$ python3 -q
>>> import numpy as np
>>> import numpy.linalg as la
>>> np.set_printoptions(suppress=True, linewidth=140)
>>> J = np.load("arr.npy")
>>> J
array([[2.694, 5.055, 6.227],
       [3.723, 6.773, 7.075],
       [2.874, 8.432, 5.122],
       [2.78 , 5.405, 6.713],
       [4.066, 6.052, 5.905],
       [2.912, 6.383, 5.039],
       [1.55 , 6.178, 6.646],
       [3.305, 6.704, 5.36 ],
       [1.806, 4.075, 6.235],
       [1.561, 4.745, 7.318],
       [3.271, 4.961, 6.378],
       [2.411, 5.705, 6.957],
       [2.395, 5.164, 6.152],
       [3.917, 6.333, 5.049]])
>>> d = la.norm(J[:, None] - J[None], axis=-1)
>>> d.shape
(14, 14)
>>> np.flatnonzero(d[5] < d.mean() / 2)
array([5, 7])
>>> la.matrix_rank(d ** 2)
np.int64(5)
>>> (d + 1e9 * np.eye(14)).round(6).argmin(axis=1)
array([12,  4,  7, 11, 13,  7, 11,  5, 12,  8,  0,  3,  0,  7])
>>> d[:5, :5].round(3)
array([[0.   , 2.175, 3.558, 0.605, 1.726],
       [2.175, 0.   , 2.699, 1.701, 1.416],
       [3.558, 2.699, 0.   , 3.421, 2.775],
       [0.605, 1.701, 3.421, 0.   , 1.651],
       [1.726, 1.416, 2.775, 1.651, 0.   ]])
>>> np.unravel_index(d.round(6).argmax(), d.shape)
(np.int64(2), np.int64(8))
>>> cen = J - J.mean(axis=0)
>>> Uu, sig, Vh = la.svd(cen, full_matrices=False)
>>> np.abs(Vh[0]).argmax()
np.int64(1)
>>> la.matrix_rank(cen)
np.int64(3)
>>> np.searchsorted(np.cumsum(sig ** 2) / (sig ** 2).sum(), 0.9) + 1
np.int64(3)
>>> arr = np.loadtxt("case18.csv", delimiter=",")
>>> arr
array([[-3.214, -3.865,  1.536, -7.586],
       [ 3.273,  4.462, -5.382, -5.923],
       [-7.101,  3.875, -1.101,  0.35 ]])
>>> W1 = np.array([[-1, -3, 3, -2], [1, 3, 3, 3], [0, -1, -2, -3], [2, 2, -1, -2]])
>>> b = np.array([0, 0, 0, 2])
>>> act = np.maximum(arr @ W1 + b, 0)
>>> act.round(3)
array([[ 0.   ,  0.   ,  0.   ,  7.397],
       [ 0.   ,  0.   , 39.892, 36.832],
       [11.676, 34.729,  0.   , 30.43 ]])
>>> np.round((act > 0).mean(axis=0), 3)
array([0.333, 0.333, 0.333, 1.   ])
>>> la.matrix_rank(act)
np.int64(3)
>>> (act > 0).astype(int)
array([[0, 0, 0, 1],
       [0, 0, 1, 1],
       [1, 1, 0, 1]])
>>> W2 = np.array([[-1, 0], [-1, 2], [0, 2], [-2, -1]])
>>> np.round(act @ W2, 3)
array([[ -14.794,   -7.397],
       [ -73.664,   42.952],
       [-107.265,   39.028]])
